% python3 -q
>>> import numpy as np
>>> np.set_printoptions(precision=1, suppress=True, linewidth=140)
>>> def tidy(a):
...     return np.round(a, 1) + 0
... 
>>> X = np.load("out13.npy")
>>> X
array([[ 4.,  9.,  0.,  0.,  0.,  0.],
       [ 6.,  5.,  0.,  0.,  0.,  0.],
       [ 0.,  0.,  4.,  4., -4., -2.],
       [ 0.,  0., -2.,  3., -1., -3.],
       [ 0.,  0.,  5., -5.,  0.,  3.],
       [ 0.,  0., -3.,  1.,  0.,  2.]])
>>> C2 = X.T @ X
>>> (X @ X.T).shape
(6, 6)
>>> np.linalg.matrix_rank(C2)
np.int64(6)
>>> np.diag(C2)
array([ 52., 106.,  54.,  51.,  17.,  26.])
>>> tidy(np.linalg.eigvalsh(C2)[::-1])
array([150.3,  85.3,  55.2,   7.7,   7.1,   0.3])
>>> np.allclose(C2, C2.T)
True
>>> mat = np.load("x.npy")
>>> mat
array([[ 8,  2, -2, -6, -8, -8,  7],
       [ 0, -6, -3, -3, -8, -5, -2],
       [ 0,  0,  0, -1,  6, -9, -5],
       [ 0,  0,  0, -4,  3,  0,  6],
       [ 0,  0,  0,  0, -3, -1, -6],
       [ 0,  0,  0,  0,  0, -2,  4],
       [ 0,  0,  0,  0,  0,  0,  9]])
>>> (X != 0).astype(int)
array([[1, 1, 0, 0, 0, 0],
       [1, 1, 0, 0, 0, 0],
       [0, 0, 1, 1, 1, 1],
       [0, 0, 1, 1, 1, 1],
       [0, 0, 1, 1, 0, 1],
       [0, 0, 1, 1, 0, 1]])
>>> tidy(np.linalg.det(X))
np.float64(3536.0)
>>> (np.linalg.matrix_power((X != 0) + (X.T != 0) + np.eye(6), 6) > 0).astype(int)
array([[1, 1, 0, 0, 0, 0],
       [1, 1, 0, 0, 0, 0],
       [0, 0, 1, 1, 1, 1],
       [0, 0, 1, 1, 1, 1],
       [0, 0, 1, 1, 1, 1],
       [0, 0, 1, 1, 1, 1]])
>>> np.linalg.matrix_rank(mat, rtol=0.1)
np.int64(5)
>>> B = np.array([[-3, -3], [1, -7], [8, 8], [5, -7], [6, 6], [-1, 8], [-3, 4]])
>>> np.einsum("ij,ij->i", mat, mat)
array([285, 147, 143,  61,  46,  20,  81])
>>> mat.inv()
Traceback (most recent call last):
  File "<python-input-19>", line 1, in <module>
    mat.inv()
    ^^^^^^^
AttributeError: 'numpy.ndarray' object has no attribute 'inv'
>>> np.allclose(mat, mat.T)
False
>>> tidy(np.sort(np.abs(np.linalg.eigvals(mat))))
array([0., 2., 3., 4., 6., 8., 9.])
>>> E = np.array([[3, 0, 4], [0, 2, 1], [0, 0, 5]])
>>> E
array([[3, 0, 4],
       [0, 2, 1],
       [0, 0, 5]])
>>> # triangular, det is the product of the diagonal
>>> q = E.astype(float).copy()
>>> for j in range(3):
...     q[:, j] -= q[:, :j] @ (q[:, :j].T @ q[:, j])
...     q[:, j] /= np.linalg.norm(q[:, j])
... 
>>> q
array([[1., 0., 0.],
       [0., 1., 0.],
       [0., 0., 1.]])
>>> feats = np.array([[0, -1, 2, 3, 3, 2, -5],
...     [0, 0, -4, 4, -2, -5, -1],
...     [0, 0, 0, -3, 5, -1, 4],
...     [0, 0, 0, 0, 5, 0, -5],
...     [0, 0, 0, 0, 0, 4, 2],
...     [0, 0, 0, 0, 0, 0, 4],
...     [0, 0, 0, 0, 0, 0, 0]])
>>> np.trace(feats)
np.int64(0)
>>> assert feats == feats.T
Traceback (most recent call last):
  File "<python-input-30>", line 1, in <module>
    assert feats == feats.T
           ^^^^^^^^^^^^^^^^
ValueError: The truth value of an array with more than one element is ambiguous. Use a.any() or a.all()
>>> feats @ feats
array([[  0,   0,   4, -10,  27,  15,   8],
       [  0,   0,   0,  12,   0,  -4, -60],
       [  0,   0,   0,   0, -15,  20,  21],
       [  0,   0,   0,   0,   0,  20,  10],
       [  0,   0,   0,   0,   0,   0,  16],
       [  0,   0,   0,   0,   0,   0,   0],
       [  0,   0,   0,   0,   0,   0,   0]])
>>> (feats - feats.T) / 2
array([[ 0. , -0.5,  1. ,  1.5,  1.5,  1. , -2.5],
       [ 0.5,  0. , -2. ,  2. , -1. , -2.5, -0.5],
       [-1. ,  2. ,  0. , -1.5,  2.5, -0.5,  2. ],
       [-1.5, -2. ,  1.5,  0. ,  2.5,  0. , -2.5],
       [-1.5,  1. , -2.5, -2.5,  0. ,  2. ,  1. ],
       [-1. ,  2.5,  0.5,  0. , -2. ,  0. ,  2. ],
       [ 2.5,  0.5, -2. ,  2.5, -1. , -2. ,  0. ]])
>>> np.allclose(feats, feats.T)
False
>>> tidy(np.linalg.det(feats))
np.float64(0.0)
>>> (feats + feats.T) / 2
array([[ 0. , -0.5,  1. ,  1.5,  1.5,  1. , -2.5],
       [-0.5,  0. , -2. ,  2. , -1. , -2.5, -0.5],
       [ 1. , -2. ,  0. , -1.5,  2.5, -0.5,  2. ],
       [ 1.5,  2. , -1.5,  0. ,  2.5,  0. , -2.5],
       [ 1.5, -1. ,  2.5,  2.5,  0. ,  2. ,  1. ],
       [ 1. , -2.5, -0.5,  0. ,  2. ,  0. ,  2. ],
       [-2.5, -0.5,  2. , -2.5,  1. ,  2. ,  0. ]])
>>> left, s, Vh = np.linalg.svd(feats)
>>> vecs = Vh[:(s > 1e-8).sum()]
>>> rng = np.random.default_rng(746681)
>>> x = feats[6] + -1 * feats[0] + rng.integers(2) * np.eye(7)[2]
>>> x
array([ 0.,  1., -1., -3., -3., -2.,  5.])
>>> tidy(vecs.T @ vecs)
array([[0., 0., 0., 0., 0., 0., 0.],
       [0., 1., 0., 0., 0., 0., 0.],
       [0., 0., 1., 0., 0., 0., 0.],
       [0., 0., 0., 1., 0., 0., 0.],
       [0., 0., 0., 0., 1., 0., 0.],
       [0., 0., 0., 0., 0., 1., 0.],
       [0., 0., 0., 0., 0., 0., 1.]])
>>> np.linalg.matrix_rank(np.vstack([feats, x]))
np.int64(6)
>>> tidy(np.linalg.norm(x - vecs.T @ vecs @ x))
np.float64(0.0)
>>> tidy(np.sort(np.linalg.eigvals(feats)))
array([0., 0., 0., 0., 0., 0., 0.])
>>> try:
...     np.linalg.inv(feats)
... except np.linalg.LinAlgError as e:
...     print(repr(e))
... 
LinAlgError('Singular matrix')
>>> feats @ feats
array([[  0,   0,   4, -10,  27,  15,   8],
       [  0,   0,   0,  12,   0,  -4, -60],
       [  0,   0,   0,   0, -15,  20,  21],
       [  0,   0,   0,   0,   0,  20,  10],
       [  0,   0,   0,   0,   0,   0,  16],
       [  0,   0,   0,   0,   0,   0,   0],
       [  0,   0,   0,   0,   0,   0,   0]])
>>> np.prod(np.diag(feats)), tidy(np.linalg.det(feats))
(np.int64(0), np.float64(0.0))
>>> m1 = np.array([[0, 0, 0, 1, 0, 0, 0],
...     [1, 0, 0, 0, 0, 0, 0],
...     [0, 0, 0, 0, 0, 0, 1],
...     [0, 0, 0, 0, 0, 1, 0],
...     [0, 0, 1, 0, 0, 0, 0],
...     [0, 1, 0, 0, 0, 0, 0],
...     [0, 0, 0, 0, 1, 0, 0]])
>>> m1
array([[0, 0, 0, 1, 0, 0, 0],
       [1, 0, 0, 0, 0, 0, 0],
       [0, 0, 0, 0, 0, 0, 1],
       [0, 0, 0, 0, 0, 1, 0],
       [0, 0, 1, 0, 0, 0, 0],
       [0, 1, 0, 0, 0, 0, 0],
       [0, 0, 0, 0, 1, 0, 0]])
>>> # 2 groups of indices that never mix
>>> (m1 != 0).astype(int)
array([[0, 0, 0, 1, 0, 0, 0],
       [1, 0, 0, 0, 0, 0, 0],
       [0, 0, 0, 0, 0, 0, 1],
       [0, 0, 0, 0, 0, 1, 0],
       [0, 0, 1, 0, 0, 0, 0],
       [0, 1, 0, 0, 0, 0, 0],
       [0, 0, 0, 0, 1, 0, 0]])
>>> m1 @ m1
array([[0, 0, 0, 0, 0, 1, 0],
       [0, 0, 0, 1, 0, 0, 0],
       [0, 0, 0, 0, 1, 0, 0],
       [0, 1, 0, 0, 0, 0, 0],
       [0, 0, 0, 0, 0, 0, 1],
       [1, 0, 0, 0, 0, 0, 0],
       [0, 0, 1, 0, 0, 0, 0]])
>>> tidy(np.linalg.det(m1))
np.float64(-1.0)
>>> np.flatnonzero(np.linalg.matrix_power((m1 != 0) + (m1.T != 0) + np.eye(7), 7)[1])
array([0, 1, 3, 5])
>>> (np.linalg.matrix_power((m1 != 0) + (m1.T != 0) + np.eye(7), 7) > 0).astype(int)
array([[1, 1, 0, 1, 0, 1, 0],
       [1, 1, 0, 1, 0, 1, 0],
       [0, 0, 1, 0, 1, 0, 1],
       [1, 1, 0, 1, 0, 1, 0],
       [0, 0, 1, 0, 1, 0, 1],
       [1, 1, 0, 1, 0, 1, 0],
       [0, 0, 1, 0, 1, 0, 1]])
>>> f = np.array([1, 7])
>>> np.convolve(m1[2], f)
array([0, 0, 0, 0, 0, 0, 1, 7])
>>> m1 @ np.ones(7)
array([1., 1., 1., 1., 1., 1., 1.])
>>> np.linalg.matrix_power(m1, 100)
array([[1, 0, 0, 0, 0, 0, 0],
       [0, 1, 0, 0, 0, 0, 0],
       [0, 0, 0, 0, 0, 0, 1],
       [0, 0, 0, 1, 0, 0, 0],
       [0, 0, 1, 0, 0, 0, 0],
       [0, 0, 0, 0, 0, 1, 0],
       [0, 0, 0, 0, 1, 0, 0]])
>>> p = np.eye(7)[5]
>>> for _ in range(4):
...     p = p @ m1
...     print(p.round(1))
... 
[0. 1. 0. 0. 0. 0. 0.]
[1. 0. 0. 0. 0. 0. 0.]
[0. 0. 0. 1. 0. 0. 0.]
[0. 0. 0. 0. 0. 1. 0.]
>>> tidy(np.linalg.pinv(m1))
array([[0., 1., 0., 0., 0., 0., 0.],
       [0., 0., 0., 0., 0., 1., 0.],
       [0., 0., 0., 0., 1., 0., 0.],
       [1., 0., 0., 0., 0., 0., 0.],
       [0., 0., 0., 0., 0., 0., 1.],
       [0., 0., 0., 1., 0., 0., 0.],
       [0., 0., 1., 0., 0., 0., 0.]])
>>> tidy(np.linalg.norm(m1, axis=0))
array([1., 1., 1., 1., 1., 1., 1.])
>>> m1.T @ m1
array([[1, 0, 0, 0, 0, 0, 0],
       [0, 1, 0, 0, 0, 0, 0],
       [0, 0, 1, 0, 0, 0, 0],
       [0, 0, 0, 1, 0, 0, 0],
       [0, 0, 0, 0, 1, 0, 0],
       [0, 0, 0, 0, 0, 1, 0],
       [0, 0, 0, 0, 0, 0, 1]])
>>> tidy(np.linalg.svd(m1, compute_uv=False))
array([1., 1., 1., 1., 1., 1., 1.])
>>> A = np.array([[1.0, 0.0, 0.0], [0.3, 0.7, 0.0], [0.0, 0.0, 1.0]])
>>> tidy(np.sort(np.abs(np.linalg.eigvals(A)))[::-1])
array([1. , 1. , 0.7])
>>> p = np.eye(3)[2]
>>> for _ in range(5):
...     p = p @ A
...     print(p.round(1))
... 
[0. 0. 1.]
[0. 0. 1.]
[0. 0. 1.]
[0. 0. 1.]
[0. 0. 1.]
